$ python -q
>>> import numpy as np
>>> np.set_printoptions(precision=3, suppress=True, linewidth=140)
>>> rd = lambda a: np.round(a, 3) + 0
>>> s = 10 * 0.9 ** np.arange(3)
>>> rng = np.random.default_rng(53)
>>> E = rng.normal(size=(15, 3)) * rng.permutation(s)
>>> rd(E)
array([[  0.848,  -7.259,   8.92 ],
       [ -7.521, -10.221,   5.135],
       [ 10.684,  11.482,  13.556],
       [  3.264,  -3.141,   5.779],
       [  4.694,   0.595,  -6.986],
       [ -1.438,   2.39 , -11.554],
       [ -2.946, -10.953,  17.757],
       [  5.757,  -1.266,   9.528],
       [  1.422,  -4.929,   0.288],
       [ -1.064,  32.775,  -9.858],
       [-22.557,   6.899, -13.263],
       [-11.332,  12.208,  -8.927],
       [-10.717,   0.165, -12.654],
       [  6.008,  -7.142,   0.94 ],
       [ 12.201,  18.182, -22.684]])
>>> vec = np.array([4, 4, 9])
>>> y = E @ vec
>>> rd(np.linalg.lstsq(E, y)[0])
array([4., 4., 9.])
>>> rd(np.linalg.solve(E.T @ E, E.T @ y))
array([4., 4., 9.])
>>> rd(np.linalg.pinv(E) @ E)
array([[1., 0., 0.],
       [0., 1., 0.],
       [0., 0., 1.]])
>>> y = y + 0.02 * rng.normal(size=15)
>>> rd(y)
array([  54.626,  -24.741,  210.662,   52.489,  -41.692, -100.157,  104.217,  103.672,  -11.438,   38.092, -181.96 ,  -76.827, -156.084,
          3.944,  -82.608])
>>> c, *_ = np.linalg.lstsq(E, y)
>>> rd(c)
array([3.999, 3.999, 8.999])
>>> c.round()
array([4., 4., 9.])
>>> M = np.load("out16.npy")
>>> M
array([[ 0.,  1.],
       [-1.,  0.]])
>>> vec = np.array([0, -3])
>>> rd(np.linalg.eigvals(M).real)
array([0., 0.])
>>> rd(np.linalg.det(M))
np.float64(1.0)
>>> vec @ M @ vec
np.float64(0.0)
>>> q = np.linalg.solve(np.eye(2) - M, np.eye(2) + M)
>>> rd(np.linalg.det(q))
np.float64(1.0)
>>> hat = np.triu(np.array([[3, 6], [1, 8]]), 1) + np.eye(2)
>>> B = hat @ M @ np.linalg.inv(hat)
>>> np.trace(B), np.trace(M)
(np.float64(0.0), np.float64(0.0))
>>> rd(np.poly(B))
array([1., 0., 1.])
>>> rd(np.linalg.norm(M, axis=0))
array([1., 1.])
>>> M @ M.T
array([[1., 0.],
       [0., 1.]])
>>> M.T @ M
array([[1., 0.],
       [0., 1.]])
>>> F = np.array([[3, -3, 3, -3], [2, 1, 2, 1], [3, -3, 3, -3], [2, 1, 2, 1]])
>>> F
array([[ 3, -3,  3, -3],
       [ 2,  1,  2,  1],
       [ 3, -3,  3, -3],
       [ 2,  1,  2,  1]])
>>> vec = np.array([5, 5, 2, -3])
>>> F @ (2 * vec)
array([30, 32, 30, 32])
>>> (F * vec).sum(axis=1)
array([15, 16, 15, 16])
>>> np.sign((F @ vec).round(6))
array([1, 1, 1, 1])
>>> F @ vec
array([15, 16, 15, 16])
>>> F @ np.ones(4)
array([0., 6., 0., 6.])
>>> F * vec
array([[ 15, -15,   6,   9],
       [ 10,   5,   4,  -3],
       [ 15, -15,   6,   9],
       [ 10,   5,   4,  -3]])
>>> np.einsum("ij,j->i", F, vec)
array([15, 16, 15, 16])
